% python3 -q
>>> import numpy as np
>>> np.set_printoptions(precision=2, suppress=True, linewidth=120, sign=" ")
>>> M = np.loadtxt("sample10.csv", delimiter=",")
>>> M
array([[ 4.,  0.,  0.,  0.,  0.,  3.,  3.],
       [ 0.,  4.,  0.,  0.,  3.,  0.,  0.],
       [ 0.,  0.,  4.,  3.,  0.,  0.,  0.],
       [ 0.,  0.,  3.,  4.,  0.,  0.,  0.],
       [ 0.,  3.,  0.,  0.,  4.,  0.,  0.],
       [ 3.,  0.,  0.,  0.,  0.,  4.,  3.],
       [ 3.,  0.,  0.,  0.,  0.,  3.,  4.]])
>>> (np.linalg.matrix_power((M != 0) + (M.T != 0) + np.eye(7), 7) > 0).astype(int)
array([[ 1,  0,  0,  0,  0,  1,  1],
       [ 0,  1,  0,  0,  1,  0,  0],
       [ 0,  0,  1,  1,  0,  0,  0],
       [ 0,  0,  1,  1,  0,  0,  0],
       [ 0,  1,  0,  0,  1,  0,  0],
       [ 1,  0,  0,  0,  0,  1,  1],
       [ 1,  0,  0,  0,  0,  1,  1]])
>>> np.sort(np.linalg.eigvals(M).real)
array([  1.,   1.,   1.,   1.,   7.,   7.,  10.])
>>> (M != 0).astype(int)
array([[ 1,  0,  0,  0,  0,  1,  1],
       [ 0,  1,  0,  0,  1,  0,  0],
       [ 0,  0,  1,  1,  0,  0,  0],
       [ 0,  0,  1,  1,  0,  0,  0],
       [ 0,  1,  0,  0,  1,  0,  0],
       [ 1,  0,  0,  0,  0,  1,  1],
       [ 1,  0,  0,  0,  0,  1,  1]])
>>> ev, evecs = np.linalg.eigh(M)
>>> np.round(evecs.T @ evecs, 2) + 0
array([[ 1.,  0.,  0.,  0.,  0.,  0.,  0.],
       [ 0.,  1.,  0.,  0.,  0.,  0.,  0.],
       [ 0.,  0.,  1.,  0.,  0.,  0.,  0.],
       [ 0.,  0.,  0.,  1.,  0.,  0.,  0.],
       [ 0.,  0.,  0.,  0.,  1.,  0.,  0.],
       [ 0.,  0.,  0.,  0.,  0.,  1.,  0.],
       [ 0.,  0.,  0.,  0.,  0.,  0.,  1.]])
>>> (ev > 1e-8).sum(), (ev < -1e-8).sum()
(np.int64(7), np.int64(0))
>>> np.unique(ev.round(6) + 0, return_counts=True)[1]
array([ 4,  2,  1])
>>> np.abs(evecs[:, -1])
array([ 0.58,  0.  ,  0.  ,  0.  ,  0.  ,  0.58,  0.58])
>>> np.abs(evecs[:, -1]).round(6).argmax()
np.int64(0)
>>> round(ev.sum(), 2), np.trace(M)
(np.float64(28.0), np.float64(28.0))
>>> other = np.linalg.inv(M)
>>> round(float(np.linalg.det(M) * np.linalg.det(other)), 2)
1.0
>>> np.linalg.inv(other)
array([[ 4.,  0.,  0.,  0.,  0.,  3.,  3.],
       [ 0.,  4.,  0.,  0.,  3.,  0.,  0.],
       [ 0.,  0.,  4.,  3.,  0.,  0.,  0.],
       [ 0.,  0.,  3.,  4.,  0.,  0.,  0.],
       [ 0.,  3.,  0.,  0.,  4.,  0.,  0.],
       [ 3.,  0.,  0.,  0.,  0.,  4.,  3.],
       [ 3.,  0.,  0.,  0.,  0.,  3.,  4.]])
>>> np.allclose(other, M.T)
False
>>> (np.abs(other) > 1e-9).astype(int)
array([[ 1,  0,  0,  0,  0,  1,  1],
       [ 0,  1,  0,  0,  1,  0,  0],
       [ 0,  0,  1,  1,  0,  0,  0],
       [ 0,  0,  1,  1,  0,  0,  0],
       [ 0,  1,  0,  0,  1,  0,  0],
       [ 1,  0,  0,  0,  0,  1,  1],
       [ 1,  0,  0,  0,  0,  1,  1]])
>>> L = np.linalg.cholesky(M)
>>> round(np.prod(np.diag(L)) ** 2, 2), round(np.linalg.det(M), 2)
(np.float64(490.0), np.float64(490.0))
>>> L @ L.T
array([[ 4.,  0.,  0.,  0.,  0.,  3.,  3.],
       [ 0.,  4.,  0.,  0.,  3.,  0.,  0.],
       [ 0.,  0.,  4.,  3.,  0.,  0.,  0.],
       [ 0.,  0.,  3.,  4.,  0.,  0.,  0.],
       [ 0.,  3.,  0.,  0.,  4.,  0.,  0.],
       [ 3.,  0.,  0.,  0.,  0.,  4.,  3.],
       [ 3.,  0.,  0.,  0.,  0.,  3.,  4.]])
>>> np.linalg.eigvalsh(M).min() > 0
np.True_
>>> vec = np.array([3, 3, 2, 0, 3, 1, 2])
>>> target = M @ vec
>>> c, lr = np.zeros(7), 1 / np.linalg.norm(M, 2) ** 2
>>> for i in range(50):
...     c -= lr * M.T @ (M @ c - target)
...     if i % 10 == 0: print(i, round(np.linalg.norm(M @ c - target), 2))
... 
0 16.09
10 1.79
20 1.62
30 1.46
40 1.32
>>> c
array([ 2.39,  3.  ,  1.39,  0.61,  3.  ,  1.61,  2.  ])
>>> round(float(np.linalg.cond(M)), 2)
10.0
>>> J = np.load("mat.npy")
>>> J
array([[ 0.06,  1.97,  0.96,  1.98,  1.95],
       [-0.01,  2.01,  1.05,  1.96,  1.98],
       [ 0.03,  1.93,  0.96,  2.01,  2.12],
       [-0.02,  1.94,  1.01,  2.  ,  2.  ],
       [-0.01,  2.09,  1.01,  1.93,  1.94],
       [ 0.04,  2.01,  1.  ,  1.99,  1.97],
       [-0.02,  1.93,  1.02,  2.05,  2.  ],
       [ 0.01,  1.99,  1.03,  2.02,  2.02],
       [ 0.05,  1.94,  1.03,  1.99,  2.05],
       [-0.02,  1.96,  0.95,  2.01,  1.97],
       [ 0.04,  1.9 ,  1.02,  2.06,  2.06],
       [ 0.01,  1.98,  1.02,  1.94,  2.19],
       [-0.01,  1.96,  1.08,  1.94,  2.02],
       [-0.08,  1.98,  0.93,  2.01,  2.04],
       [-0.02,  1.98,  1.04,  2.13,  2.01],
       [ 2.95,  2.94,  2.01,  2.03,  1.02],
       [ 3.02,  3.07,  1.96,  1.99,  1.06],
       [ 3.04,  3.04,  2.08,  2.06,  1.02],
       [ 3.03,  3.07,  2.1 ,  1.95,  0.99],
       [ 2.92,  3.03,  1.95,  2.01,  1.02],
       [ 3.03,  2.99,  2.01,  2.06,  0.99],
       [ 3.  ,  2.93,  2.  ,  2.  ,  1.02],
       [ 3.03,  2.97,  1.99,  1.96,  0.98],
       [ 3.03,  2.93,  1.99,  1.96,  1.05],
       [ 2.96,  2.91,  2.  ,  2.04,  1.01],
       [ 3.05,  2.98,  2.01,  1.97,  0.98],
       [ 2.95,  2.92,  1.99,  2.01,  1.09],
       [ 2.97,  2.96,  2.06,  1.96,  0.99],
       [ 2.96,  3.07,  2.02,  1.96,  1.14],
       [ 2.97,  3.  ,  2.08,  1.98,  1.06]])
>>> D = np.linalg.norm(J[:, None] - J[None], axis=-1)
>>> D.mean(axis=1).argmax()
np.int64(18)
>>> np.linalg.matrix_rank(D ** 2)
np.int64(7)
>>> D[13].round(6).argsort(kind="stable")[:4]
array([ 13,   9,   3,   6])
>>> np.unravel_index(D.round(6).argmax(), D.shape)
(np.int64(13), np.int64(18))
